% ipython --no-banner

In [1]: import numpy as np

In [2]: np.set_printoptions(precision=4, suppress=True, linewidth=140, floatmode="fixed")

In [3]: data = np.array([[1, 0, 0], [0, 0, 1], [0, 1, 0]])

In [4]: print(np.linalg.matrix_power(data, 100))
[[1 0 0]
 [0 1 0]
 [0 0 1]]

In [5]: print(data @ np.ones(3))
[1.0000 1.0000 1.0000]

In [6]: print(np.sort(np.abs(np.linalg.eigvals(data)))[::-1])
[1.0000 1.0000 1.0000]

In [7]: print(np.linalg.matrix_power(data, 2))
[[1 0 0]
 [0 1 0]
 [0 0 1]]

In [8]: p = np.eye(3)[1]

In [9]: for _ in range(4):
   ...:     p = p @ data
   ...:     print(p.round(4))
   ...: 
[0.0000 0.0000 1.0000]
[0.0000 1.0000 0.0000]
[0.0000 0.0000 1.0000]
[0.0000 1.0000 0.0000]

In [10]: x = np.array([1, 0, -1])

In [11]: print(3 - np.linalg.matrix_rank(data - np.eye(3), tol=1e-8))
2

In [12]: print(np.sort(np.abs(np.degrees(np.angle(np.linalg.eigvals(data))))))
[  0.0000   0.0000 180.0000]

In [13]: print(round(float(np.linalg.norm(x)), 4), round(np.linalg.norm(data @ x), 4))
1.4142 1.4142

In [14]: K = np.array([[4, 5, 1], [-5, -2, 3], [-4, 5, 3]])

In [15]: u, v = K[1], K[0]

In [16]: print(u @ v)
-27

In [17]: p = (u @ v) / (u @ u) * u

In [18]: print(np.outer(u, v))
[[-20 -25  -5]
 [ -8 -10  -2]
 [ 12  15   3]]

In [19]: print(v - p)
[0.4474 3.5789 3.1316]

In [20]: print(np.linalg.matrix_rank(np.outer(u, v)))
1

In [21]: print(round(np.linalg.norm(u + v) ** 2 + np.linalg.norm(u - v) ** 2, 4))
160.0

In [22]: mat = np.load("data.npy")

In [23]: print(mat)
[[-6.0000  5.0000  0.0000  0.0000]
 [ 5.0000 -5.0000  5.0000  0.0000]
 [ 0.0000  5.0000 -1.0000  5.0000]
 [ 0.0000  0.0000  5.0000  5.0000]]

In [24]: def softmax(z):
    ...:     e = np.exp(z - z.max(axis=-1, keepdims=True))
    ...:     return e / e.sum(axis=-1, keepdims=True)
    ...: 

In [25]: print(np.round(softmax(10 * mat[2]), 4) + 0)
[0.0000 0.5000 0.0000 0.5000]

In [26]: print(softmax(mat[2]))
[0.0034 0.4977 0.0012 0.4977]

In [27]: print(softmax(mat).sum(axis=1))
[1.0000 1.0000 1.0000 1.0000]

In [28]: att = mat @ mat.T / np.sqrt(4)

In [29]: print(np.round(softmax(att + np.triu(np.full(att.shape, -np.inf), 1)), 4) + 0)
[[1.0000 0.0000 0.0000 0.0000]
 [0.0000 1.0000 0.0000 0.0000]
 [0.0000 0.0000 1.0000 0.0000]
 [0.0000 0.0000 0.0000 1.0000]]

In [30]: print(np.round(softmax(att)[2] @ mat, 4) + 0)
[ 0.0000  5.0000 -1.0000  5.0000]

In [31]: ev, V = np.linalg.eig(mat)

In [32]: print(np.sort(np.linalg.eigvals(mat @ mat)))
[  1.5646  22.8871  71.0438 141.5044]

In [33]: print(np.round(mat @ V[:, 0] - ev[0] * V[:, 0], 4) + 0)
[0.0000 0.0000 0.0000 0.0000]

In [34]: print(ev)
[-11.8956  -4.7840   1.2509   8.4288]

In [35]: Q = mat.astype(float).copy()

In [36]: for j in range(4):
    ...:     Q[:, j] -= Q[:, :j] @ (Q[:, :j].T @ Q[:, j])
    ...:     Q[:, j] /= np.linalg.norm(Q[:, j])
    ...: 

In [37]: print(np.round(Q.T @ mat, 4) + 0)
[[ 7.8102 -7.0420  3.2009  0.0000]
 [ 0.0000  5.0408 -1.4797  4.9595]
 [ 0.0000  0.0000  6.2100  4.4023]
 [ 0.0000  0.0000  0.0000  2.4541]]

In [38]: ev, V = np.linalg.eigh(mat)

In [39]: print(np.round(ev.sum(), 4), np.trace(mat))
-7.0 -7.0

In [40]: print(np.linalg.eigvalsh(mat + 4 * np.eye(4)))
[-7.8956 -0.7840  5.2509 12.4288]

In [41]: print(np.linalg.eigvalsh(mat @ mat))
[  1.5646  22.8871  71.0438 141.5044]

In [42]: print(np.round(V.T @ V, 4) + 0)
[[1.0000 0.0000 0.0000 0.0000]
 [0.0000 1.0000 0.0000 0.0000]
 [0.0000 0.0000 1.0000 0.0000]
 [0.0000 0.0000 0.0000 1.0000]]

In [43]: print(np.abs(V[:, -1]))
[0.0812 0.2342 0.5479 0.7990]

In [44]: print((ev > 1e-8).sum(), (ev < -1e-8).sum())
2 2

In [45]: sig = 20 * 0.5 ** np.arange(3)

In [46]: rng = np.random.default_rng(838468)

In [47]: J = rng.normal(size=(21, 3)) * rng.permutation(sig)

In [48]: print(J)
[[ -9.6037  -2.3322  -6.2197]
 [ 21.8161   5.8170   6.0892]
 [-32.2703   0.3492   1.3139]
 [-13.8720  -0.0434   2.2218]
 [-27.4410  -1.1437  -8.1194]
 [ 20.1413  -1.2332   2.6930]
 [ 21.0997   5.5174  -5.1319]
 [  3.3215  -6.4210 -13.7346]
 [ 19.3428   6.6409   4.4528]
 [ 10.7445 -10.2084  -1.4455]
 [ 13.6643   7.2204  -2.6367]
 [-10.7187   7.0941  -0.0492]
 [ 25.4866  -7.7088   7.8236]
 [-42.1899  -5.7087   0.9447]
 [ -5.6414   0.7305  -7.2701]
 [-13.5384  -2.7279   3.2616]
 [-15.0601   4.7429   9.3991]
 [-10.6173  -3.3926   4.2280]
 [-12.5088   1.6578   2.8346]
 [ 14.0804   2.7593  13.1079]
 [-26.5107   4.5456   2.3580]]

In [49]: Xs = J - J.mean(axis=0)

In [50]: left, sig, VT = np.linalg.svd(Xs, full_matrices=False)

In [51]: print(np.abs(left[:, 0]).argmax())
13

In [52]: print(np.searchsorted(np.cumsum(sig ** 2) / (sig ** 2).sum(), 0.9) + 1)
2

In [53]: print(np.abs(VT[0]).argmax())
0

In [54]: print(sig)
[89.6868 28.8672 21.6752]

In [55]: print(sig ** 2 / (sig ** 2).sum())
[0.8606 0.0892 0.0503]

In [56]: print(np.linalg.matrix_rank(Xs))
3

In [57]: print((np.sign(left[:, 0]) == np.sign(left[0, 0])).astype(int))
[1 0 1 1 1 0 0 0 0 0 0 1 0 1 1 1 1 1 1 0 1]

In [58]: P = J @ np.linalg.solve(J.T @ J, J.T)

In [59]: print(np.allclose(P @ P, P))
True

In [60]: print(P @ J[:, 2])
[ -6.2197   6.0892   1.3139   2.2218  -8.1194   2.6930  -5.1319 -13.7346   4.4528  -1.4455  -2.6367  -0.0492   7.8236   0.9447  -7.2701
   3.2616   9.3991   4.2280   2.8346  13.1079   2.3580]

In [61]: print(np.linalg.matrix_rank(np.eye(21) - P))
18

In [62]: print(np.trace(P))
3.0
